$ python -q
>>> import numpy as np
>>> np.set_printoptions(precision=3, suppress=True, linewidth=160)
>>> def rd(a):
...     return np.round(a, 3) + 0
... 
>>> K = np.array([[0.3, -0.9, -1.0, 0.7],
...     [0.2, -0.9, 0.4, 0.2],
...     [-1.2, 0.4, 0.6, -1.6],
...     [1.1, -1.1, 0.2, -0.4],
...     [0.6, 1.8, -0.3, 2.2],
...     [-0.8, -0.1, 0.2, 0.4],
...     [0.0, -1.1, 1.3, 0.1],
...     [-0.2, 0.9, -1.0, -0.8],
...     [1.8, -0.2, -1.0, -2.1],
...     [0.0, 0.7, -0.5, 1.2],
...     [0.8, 1.4, 0.3, 1.2],
...     [0.2, 0.7, -0.3, 0.6],
...     [-0.5, -0.6, 1.8, -0.8],
...     [-0.5, 1.6, 0.1, -0.5],
...     [1.1, -0.1, 1.6, 1.3],
...     [0.5, -1.2, 1.1, 0.3],
...     [2.3, 1.6, 0.0, -0.3],
...     [-0.9, 0.7, 1.1, -0.2],
...     [1.0, 0.5, -1.4, -0.6],
...     [-1.4, -0.7, -1.3, 1.0],
...     [0.0, 0.5, -1.6, 0.9]])
>>> rng = np.random.default_rng(71312)
>>> K[:, 2] = -2 * K[:, 0] + 0.02 * rng.normal(size=21)
>>> rd(K)
array([[ 0.3  , -0.9  , -0.593,  0.7  ],
       [ 0.2  , -0.9  , -0.408,  0.2  ],
       [-1.2  ,  0.4  ,  2.373, -1.6  ],
       [ 1.1  , -1.1  , -2.21 , -0.4  ],
       [ 0.6  ,  1.8  , -1.227,  2.2  ],
       [-0.8  , -0.1  ,  1.567,  0.4  ],
       [ 0.   , -1.1  ,  0.024,  0.1  ],
       [-0.2  ,  0.9  ,  0.384, -0.8  ],
       [ 1.8  , -0.2  , -3.61 , -2.1  ],
       [ 0.   ,  0.7  ,  0.004,  1.2  ],
       [ 0.8  ,  1.4  , -1.632,  1.2  ],
       [ 0.2  ,  0.7  , -0.393,  0.6  ],
       [-0.5  , -0.6  ,  0.995, -0.8  ],
       [-0.5  ,  1.6  ,  1.002, -0.5  ],
       [ 1.1  , -0.1  , -2.175,  1.3  ],
       [ 0.5  , -1.2  , -0.993,  0.3  ],
       [ 2.3  ,  1.6  , -4.567, -0.3  ],
       [-0.9  ,  0.7  ,  1.807, -0.2  ],
       [ 1.   ,  0.5  , -1.989, -0.6  ],
       [-1.4  , -0.7  ,  2.819,  1.   ],
       [ 0.   ,  0.5  , -0.021,  0.9  ]])
>>> cov = np.cov(K, rowvar=False)
>>> rd(np.polyfit(K[:, 0], K[:, 1], 1))
array([0.126, 0.159])
>>> rd(np.corrcoef(K[:, 0], K[:, 1])[0, 1])
np.float64(0.122)
>>> cov.shape
(4, 4)
>>> rd(np.median(K, axis=0))
array([ 0.2  ,  0.4  , -0.393,  0.2  ])
>>> x = np.array([-2, 4, 2, 1])
>>> rhs = K @ x
>>> rd(np.linalg.lstsq(K, rhs)[0])
array([-2.,  4.,  2.,  1.])
>>> rhs = rhs + 0.02 * rng.normal(size=21)
>>> rd(rhs)
array([ -4.697,  -4.627,   7.187, -11.418,   5.723,   4.762,  -4.27 ,   3.986, -13.723,   4.045,   1.951,   2.217,  -0.221,   8.912,  -5.663,  -7.466,  -7.637,
         8.002,  -4.57 ,   6.634,   2.844])
>>> c, *_ = np.linalg.lstsq(K, rhs)
>>> c.round()
array([-2.,  4.,  2.,  1.])
>>> cen = K - K.mean(axis=0)
>>> V = np.linalg.svd(cen)[2][:3]
>>> other = cen - cen @ V.T @ V
>>> rd(np.linalg.norm(other) / np.linalg.norm(cen))
np.float64(0.003)
>>> rd(other.std(axis=0))
array([0.007, 0.   , 0.004, 0.   ])
>>> M = np.loadtxt("x.csv", delimiter=",")
>>> M
array([[0.25 , 0.312, 0.438],
       [0.6  , 0.3  , 0.1  ],
       [0.   , 0.778, 0.222]])
>>> rd(np.abs(np.linalg.eigvals(M)).max())
np.float64(1.0)
>>> rd(np.sort(np.abs(np.linalg.eigvals(M))))
array([0.4, 0.4, 1. ])
>>> (M - M.T) / 2
array([[ 0.   , -0.144,  0.219],
       [ 0.144,  0.   , -0.339],
       [-0.219,  0.339,  0.   ]])
>>> rd(M @ M)
array([[0.25 , 0.512, 0.238],
       [0.33 , 0.355, 0.315],
       [0.467, 0.406, 0.127]])
>>> rd((M + M.T) / 2)
array([[0.25 , 0.456, 0.219],
       [0.456, 0.3  , 0.439],
       [0.219, 0.439, 0.222]])
>>> np.allclose(M @ M.T, M.T @ M)
False
>>> rd(np.linalg.det(M))
np.float64(0.16)
>>> np.trace(M)
np.float64(0.772)
>>> np.allclose(M, M.T)
False
>>> q, V = np.linalg.qr(M[:, :2])[0], np.linalg.qr(M[:, 2:])[0]
>>> sig = np.linalg.svd(q.T @ V, compute_uv=False)
>>> rd(sig)
array([0.787])
>>> rd(np.linalg.norm(q @ q.T - V @ V.T, 2))
np.float64(1.0)
>>> rd(np.degrees(np.arccos(sig.clip(0, 1))))
array([38.08])
>>> u = np.array([-2, -7])
>>> rd(np.array([np.convolve(row, u, "same") for row in M]))
array([[-0.5  , -2.374, -3.06 ],
       [-1.2  , -4.8  , -2.3  ],
       [ 0.   , -1.556, -5.89 ]])
>>> np.convolve(M[0], u)
array([-0.5  , -2.374, -3.06 , -3.066])
>>> x = np.array([2, 1, 0])
>>> M @ (2 * x)
array([1.624, 3.   , 1.556])
>>> np.sign((M @ x).round(6))
array([1., 1., 1.])
>>> M @ np.ones(3)
array([1., 1., 1.])
>>> (M @ x).argmax()
np.int64(1)
>>> np.linalg.norm(M @ x) <= np.linalg.norm(M, 2) * np.linalg.norm(x) + 1e-9
np.True_
>>> M @ np.eye(3)[1]
array([0.312, 0.3  , 0.778])
>>> M @ x
array([0.812, 1.5  , 0.778])
>>> feats = np.load("layer6.npy")
>>> feats
array([[-3., -2.,  0., -3.,  8.],
       [ 2.,  2.,  3., -1.,  7.],
       [ 3.,  1.,  3., -2.,  5.],
       [-3.,  3.,  0., -1.,  9.],
       [ 0.,  0.,  0.,  0.,  0.]])
>>> [round(float(x), 3) for x in np.linalg.svd(feats, compute_uv=False)[:3]]
[15.58, 6.559, 3.851]
>>> np.argsort(-np.linalg.norm(feats, axis=0).round(6), kind="stable")[:3]
array([4, 0, 1])
>>> rd(np.linalg.norm(feats, 2) / np.linalg.norm(feats))
np.float64(0.898)
>>> rank = np.linalg.matrix_rank(feats)
>>> rank
np.int64(4)
>>> ns = np.linalg.svd(feats)[2][rank:].T
>>> [int(np.linalg.matrix_rank(feats[:i])) for i in range(1, len(feats) + 1)]
[1, 2, 3, 4, 4]
>>> np.allclose(feats @ ns, 0)
True
>>> [int(np.linalg.matrix_rank(feats[:, :j + 1])) for j in range(5)]
[1, 2, 3, 4, 4]
>>> rd(ns[:, 0] / ns[np.abs(ns[:, 0]).round(6).argmax(), 0])
array([-0.692,  0.154,  1.   , -0.231, -0.308])
>>> th = np.radians(30)
>>> r_ = np.eye(5)
>>> r_[3, 3] = r_[2, 2] = np.cos(th)
>>> r_[3, 2], r_[2, 3] = -np.sin(th), np.sin(th)
>>> rd(r_)
array([[ 1.   ,  0.   ,  0.   ,  0.   ,  0.   ],
       [ 0.   ,  1.   ,  0.   ,  0.   ,  0.   ],
       [ 0.   ,  0.   ,  0.866,  0.5  ,  0.   ],
       [ 0.   ,  0.   , -0.5  ,  0.866,  0.   ],
       [ 0.   ,  0.   ,  0.   ,  0.   ,  1.   ]])
>>> other = feats @ r_.T
>>> rd(np.linalg.svd(feats, compute_uv=False)), rd(np.linalg.svd(other, compute_uv=False))
(array([15.58 ,  6.559,  3.851,  0.637,  0.   ]), array([15.58 ,  6.559,  3.851,  0.637,  0.   ]))
>>> rd(np.linalg.det(r_)), rd(np.trace(r_))
(np.float64(1.0), np.float64(4.732))
>>> labels = rng.permutation(5)
>>> labels
array([4, 1, 3, 2, 0])
>>> other = feats[labels][:, labels]
>>> np.trace(other)
np.float64(1.0)
>>> other
array([[ 0.,  0.,  0.,  0.,  0.],
       [ 7.,  2., -1.,  3.,  2.],
       [ 9.,  3., -1.,  0., -3.],
       [ 5.,  1., -2.,  3.,  3.],
       [ 8., -2., -3.,  0., -3.]])
>>> np.allclose(other, feats)
False
>>> rd(np.linalg.det(other)), rd(np.linalg.det(feats[labels]))
(np.float64(0.0), np.float64(0.0))
>>> np.diag(other)
array([ 0.,  2., -1.,  3., -3.])
>>> other = np.array([[2, 3], [0, 2]])
>>> cent = np.kron(other, feats)
>>> rd(np.linalg.norm(cent, 2)), rd(np.linalg.norm(other, 2) * np.linalg.norm(feats, 2))
(np.float64(62.321), np.float64(62.321))
>>> cent.shape
(10, 10)
>>> labels = rng.integers(0, 3, 2)
>>> J = (labels[:, None] == labels) * -2 + np.eye(2)
>>> J
array([[-1.,  0.],
       [ 0., -1.]])
>>> # equal to its transpose
>>> other = J / np.linalg.norm(J, axis=1, keepdims=True)
>>> cov = other @ other.T
>>> (np.abs(cov) > 0.9).astype(int)
array([[1, 0],
       [0, 1]])
>>> (cov - 2 * np.eye(2)).round(6).argmax(axis=1)
array([1, 0])
>>> np.argwhere(np.triu(np.abs(cov) > 0.95, 1))
array([], shape=(0, 2), dtype=int64)
>>> u = np.array([0, 0, -2])
>>> np.convolve(J[0], u)
array([0., 0., 2., 0.])
>>> np.array([np.convolve(row, u, "same") for row in J])
array([[0., 0., 2.],
       [0., 0., 0.]])
>>> np.polyval(u, J[0])
array([-2., -2.])
>>> other = np.array([[0, 1, 1], [2, 1, 3]])
>>> cent = np.kron(other, J)
>>> cent
array([[-0.,  0., -1.,  0., -1.,  0.],
       [ 0., -0.,  0., -1.,  0., -1.],
       [-2.,  0., -1.,  0., -3.,  0.],
       [ 0., -2.,  0., -1.,  0., -3.]])
>>> cent.shape
(4, 6)
>>> np.linalg.matrix_rank(cent)
np.int64(4)
>>> other = J + rng.integers(-2, 3, (2, 1)) @ rng.integers(-2, 3, (1, 2))
>>> other
array([[-1.,  0.],
       [-2.,  1.]])
>>> np.abs(other - J).sum(axis=1)
array([0., 4.])
>>> other - J
array([[ 0.,  0.],
       [-2.,  2.]])
>>> arr = np.loadtxt("test10.csv", delimiter=",")
>>> arr
array([[ 1.008, -4.689,  1.371],
       [-0.488, -2.539,  1.356],
       [-0.483, -2.459,  1.66 ],
       [-0.358, -0.911, -0.299],
       [ 3.268, -4.135,  1.811],
       [ 0.803,  1.167,  1.455],
       [-5.077,  0.674, -1.765],
       [ 5.609, -0.925, -3.065],
       [ 0.388,  1.417, -0.371],
       [-3.998, -0.231,  3.492],
       [-0.023, -1.573,  1.101],
       [ 1.288, -2.338, -0.256],
       [-1.732,  2.383,  1.515],
       [-1.505, -0.157,  3.889],
       [ 3.156, -0.316,  0.991],
       [-0.835, -1.794,  1.027],
       [-4.26 ,  3.582, -0.611],
       [ 1.727,  1.657,  0.916],
       [-1.889,  0.433,  0.676],
       [-4.182, -2.072,  3.903],
       [ 0.357, -0.902, -1.896],
       [-1.02 ,  2.776, -2.041],
       [ 1.476, -1.729, -1.29 ]])
>>> cen = (arr - arr.mean(axis=0)) / arr.std(axis=0)
>>> np.argwhere(np.abs(cen) > 2)
array([[7, 0],
       [7, 2]])
>>> rd(cen.std(axis=0))
array([1., 1., 1.])
>>> c = np.linalg.lstsq(np.delete(cen, 1, axis=1), cen[:, 1])[0]
>>> rd(1 - np.var(cen[:, 1] - np.delete(cen, 1, axis=1) @ c))
np.float64(0.264)
>>> rd(c)
array([-0.467, -0.396])
>>> proj = arr @ np.linalg.solve(arr.T @ arr, arr.T)
>>> rd(np.linalg.eigvalsh(proj))
array([0., 0., 0., 0., 0., 0., 0., 0., 0., 0., 0., 0., 0., 0., 0., 0., 0., 0., 0., 0., 1., 1., 1.])
>>> np.linalg.matrix_rank(np.eye(23) - proj)
np.int64(20)
>>> np.trace(proj)
np.float64(3.0)
>>> cent = arr[[3, 21]].astype(float)
>>> for _ in range(6):
...     labels = np.linalg.norm(arr[:, None] - cent, axis=-1).argmin(axis=1)
...     cent = np.array([arr[labels == j].mean(axis=0) for j in range(2)])
... 
>>> labels
array([0, 0, 0, 0, 0, 0, 1, 0, 0, 1, 0, 0, 1, 1, 0, 0, 1, 0, 1, 1, 0, 1, 0])
>>> rd(cent[1] - cent[0])
array([-4.084,  2.261,  0.832])
>>> np.abs(cent[1] - cent[0]).argmax()
np.int64(0)
>>> np.bincount(labels)
array([15,  8])
>>> cen = arr - arr.mean(axis=0)
>>> V = np.linalg.svd(cen)[2][:2]
>>> other = cen - cen @ V.T @ V
>>> rd(np.cov(cen @ V.T, rowvar=False))
array([[7.944, 0.   ],
       [0.   , 4.913]])
>>> rd(other.std(axis=0))
array([0.555, 0.735, 0.923])
>>> rd((cen @ V.T).std(axis=0))
array([2.757, 2.168])
>>> rd(np.linalg.norm(other) / np.linalg.norm(cen))
np.float64(0.349)
>>> np.linalg.norm(other, axis=1).round(6).argmax()
np.int64(6)
>>> E = np.loadtxt("run19.csv", delimiter=",")
>>> E
array([[3., 1., 1.],
       [1., 3., 1.],
       [1., 1., 3.]])
>>> np.allclose(E @ E.T, E.T @ E)
True
>>> rd(np.sort(np.abs(np.linalg.eigvals(E))))
array([2., 2., 5.])
>>> (E + E.T) / 2
array([[3., 1., 1.],
       [1., 3., 1.],
       [1., 1., 3.]])
>>> (E - E.T) / 2
array([[0., 0., 0.],
       [0., 0., 0.],
       [0., 0., 0.]])
>>> mat = np.array([[2, -3, 1], [-4, -3, 1], [8, 15, -5], [-1, 0, 0], [4, -27, 9]])
>>> Uu, sig, vt = np.linalg.svd(mat)
>>> np.argmax(sig[:-1] / (sig[1:] + 1e-6)) + 1
np.int64(2)
>>> other = Uu[:, :2] @ np.diag(sig[:2]) @ vt[:2]
>>> rd(np.linalg.norm(mat - other, 2)), rd(sig[2])
(np.float64(0.0), np.float64(0.0))
>>> rd(np.linalg.norm(mat - other) / np.linalg.norm(mat))
np.float64(0.0)
>>> np.linalg.matrix_rank(other)
np.int64(2)
>>> m1 = np.load("block5.npy")
>>> m1
array([[7, 2, 7, 1, 1],
       [2, 7, 2, 7, 1],
       [7, 2, 7, 2, 7],
       [1, 7, 2, 7, 2],
       [1, 1, 7, 2, 7]])
>>> # equal to its transpose
>>> Uu, sig, vt = np.linalg.svd(m1)
>>> rd(sig)
array([20.168, 11.244,  6.162,  2.412,  0.162])
>>> np.argmax(sig[:-1] / (sig[1:] + 1e-6)) + 1
np.int64(4)
>>> other = Uu[:, :4] @ np.diag(sig[:4]) @ vt[:4]
>>> np.linalg.matrix_rank(m1, rtol=0.05)
np.int64(4)
>>> rd(np.linalg.norm(m1 - other, 2)), rd(sig[4])
(np.float64(0.162), np.float64(0.162))
>>> rd(np.abs(m1 - other).max())
np.float64(0.079)
>>> rd(other)
array([[7.002, 1.987, 7.   , 1.013, 0.998],
       [1.987, 7.079, 2.   , 6.921, 1.013],
       [7.   , 2.   , 7.   , 2.   , 7.   ],
       [1.013, 6.921, 2.   , 7.079, 1.987],
       [0.998, 1.013, 7.   , 1.987, 7.002]])
>>> rd(np.linalg.norm(m1 - other) / np.linalg.norm(m1))
np.float64(0.007)
>>> vals, V = np.linalg.eigh(m1)
>>> rd(vals)
array([-2.412, -0.162,  6.162, 11.244, 20.168])
>>> rd(np.linalg.eigvalsh(m1 @ m1))
array([  0.026,   5.818,  37.974, 126.427, 406.755])
>>> (vals > 1e-8).sum(), (vals < -1e-8).sum()
(np.int64(3), np.int64(2))
>>> rd(np.abs(V[:, -1]))
array([0.426, 0.393, 0.573, 0.393, 0.426])
>>> rd(vals.sum()), np.trace(m1)
(np.float64(35.0), np.int64(35))
>>> rd(V.T @ m1 @ V)
array([[-2.412,  0.   ,  0.   ,  0.   ,  0.   ],
       [ 0.   , -0.162,  0.   ,  0.   ,  0.   ],
       [ 0.   ,  0.   ,  6.162,  0.   ,  0.   ],
       [ 0.   ,  0.   ,  0.   , 11.244,  0.   ],
       [ 0.   ,  0.   ,  0.   ,  0.   , 20.168]])
>>> vals, V = np.linalg.eig(m1)
>>> rd(vals)
array([20.168, 11.244,  6.162, -2.412, -0.162])
>>> rd(np.sort(np.linalg.eigvals(m1 @ m1)))
array([  0.026,   5.818,  37.974, 126.427, 406.755])
>>> rd(m1 @ V[:, 0] - vals[0] * V[:, 0])
array([0., 0., 0., 0., 0.])
>>> rd(np.sort(np.linalg.eigvals(m1.T)))
array([-2.412, -0.162,  6.162, 11.244, 20.168])
